% ipython --no-banner

In [1]: import numpy as np

In [2]: np.set_printoptions(precision=3, suppress=True, linewidth=100)

In [3]: M2 = np.array([[1, 1, 0, 2, 3, -1],
   ...:     [3, -2, 2, -1, 2, -3],
   ...:     [0, -1, -1, -1, -1, 1],
   ...:     [0, 0, 2, 0, 2, -1],
   ...:     [-1, 1, 3, 2, 0, 1],
   ...:     [3, 3, 1, -1, -3, 3]])

In [4]: A = M2 + M2.T

In [5]: A
Out[5]: 
array([[ 2,  4,  0,  2,  2,  2],
       [ 4, -4,  1, -1,  3,  0],
       [ 0,  1, -2,  1,  2,  2],
       [ 2, -1,  1,  0,  4, -2],
       [ 2,  3,  2,  4,  0, -2],
       [ 2,  0,  2, -2, -2,  6]])

In [6]: T = np.stack([A, 4 * A, A[::-1]])

In [7]: np.linalg.norm(T, axis=(1, 2))
Out[7]: array([14.283, 57.131, 14.283])

In [8]: (T @ A.T).shape
Out[8]: (3, 6, 6)

In [9]: Uu, sv, VT = np.linalg.svd(A, full_matrices=False)

In [10]: print(round(float(np.sqrt((sv ** 2).sum())), 3), np.round(np.linalg.norm(A), 3))
14.283 14.283

In [11]: print((sv > 1e-8).sum())
6

In [12]: sv / sv[0]
Out[12]: array([1.   , 0.966, 0.903, 0.555, 0.202, 0.066])

In [13]: Uu.shape, sv.shape, VT.shape
Out[13]: ((6, 6), (6,), (6, 6))

In [14]: np.round(Uu.T @ A @ VT.T, 3) + 0
Out[14]: 
array([[8.112, 0.   , 0.   , 0.   , 0.   , 0.   ],
       [0.   , 7.835, 0.   , 0.   , 0.   , 0.   ],
       [0.   , 0.   , 7.321, 0.   , 0.   , 0.   ],
       [0.   , 0.   , 0.   , 4.498, 0.   , 0.   ],
       [0.   , 0.   , 0.   , 0.   , 1.639, 0.   ],
       [0.   , 0.   , 0.   , 0.   , 0.   , 0.539]])

In [15]: rng = np.random.default_rng(467250)

In [16]: idx = rng.permutation(6)

In [17]: idx
Out[17]: array([3, 5, 0, 1, 4, 2])

In [18]: M2 = A[idx][:, idx]

In [19]: np.diag(M2)
Out[19]: array([ 0,  6,  2, -4,  0, -2])

In [20]: O, V = np.linalg.qr(A[:, :1])[0], np.linalg.qr(A[:, 1:])[0]

In [21]: sv = np.linalg.svd(O.T @ V, compute_uv=False)

In [22]: np.degrees(np.arccos(sv.clip(0, 1)))
Out[22]: array([9.589])

In [23]: print(sv)
[0.986]

In [24]: m1 = np.load("sample10.npy")

In [25]: m1
Out[25]: 
array([[0, 4],
       [1, 0]])

In [26]: # row 0 is much longer than the rest

In [27]: def softmax(z):
    ...:     e = np.exp(z - z.max(axis=-1, keepdims=True))
    ...:     return e / e.sum(axis=-1, keepdims=True)
    ...: 

In [28]: softmax(m1[0])
Out[28]: array([0.018, 0.982])

In [29]: softmax(m1).sum(axis=1)
Out[29]: array([1., 1.])

In [30]: scores = m1 @ m1.T / np.sqrt(2)

In [31]: softmax(scores + np.triu(np.full(scores.shape, -np.inf), 1))
Out[31]: 
array([[1.  , 0.  ],
       [0.33, 0.67]])

In [32]: np.round(softmax(scores)[0] @ m1, 3) + 0
Out[32]: array([0., 4.])

In [33]: arr = np.array([[-10, -14, -16, -8],
    ...:     [-16, -7, -13, -3],
    ...:     [-4, 1, -1, 1],
    ...:     [24, 27, 33, 15],
    ...:     [2, -6, -4, -4]])

In [34]: x0 = np.array([1, 2, 2, -2])

In [35]: h = np.maximum(arr @ x0, 0)

In [36]: print(np.flatnonzero(h > 1e-9))
[3]

In [37]: print(np.tanh(arr @ x0))
[-1. -1. -1.  1. -1.]

In [38]: cov = arr.T @ arr

In [39]: np.round(np.linalg.svd(arr, compute_uv=False) ** 2, 3) + 0
Out[39]: array([3690.219,  118.781,    0.   ,    0.   ])

In [40]: cov
Out[40]: 
array([[ 952,  884, 1156,  476],
       [ 884, 1011, 1229,  563],
       [1156, 1229, 1531,  677],
       [ 476,  563,  677,  315]])

In [41]: np.diag(cov)
Out[41]: array([ 952, 1011, 1531,  315])

In [42]: (arr @ arr.T).shape
Out[42]: (5, 5)

In [43]: np.allclose(cov, cov.T)
Out[43]: True
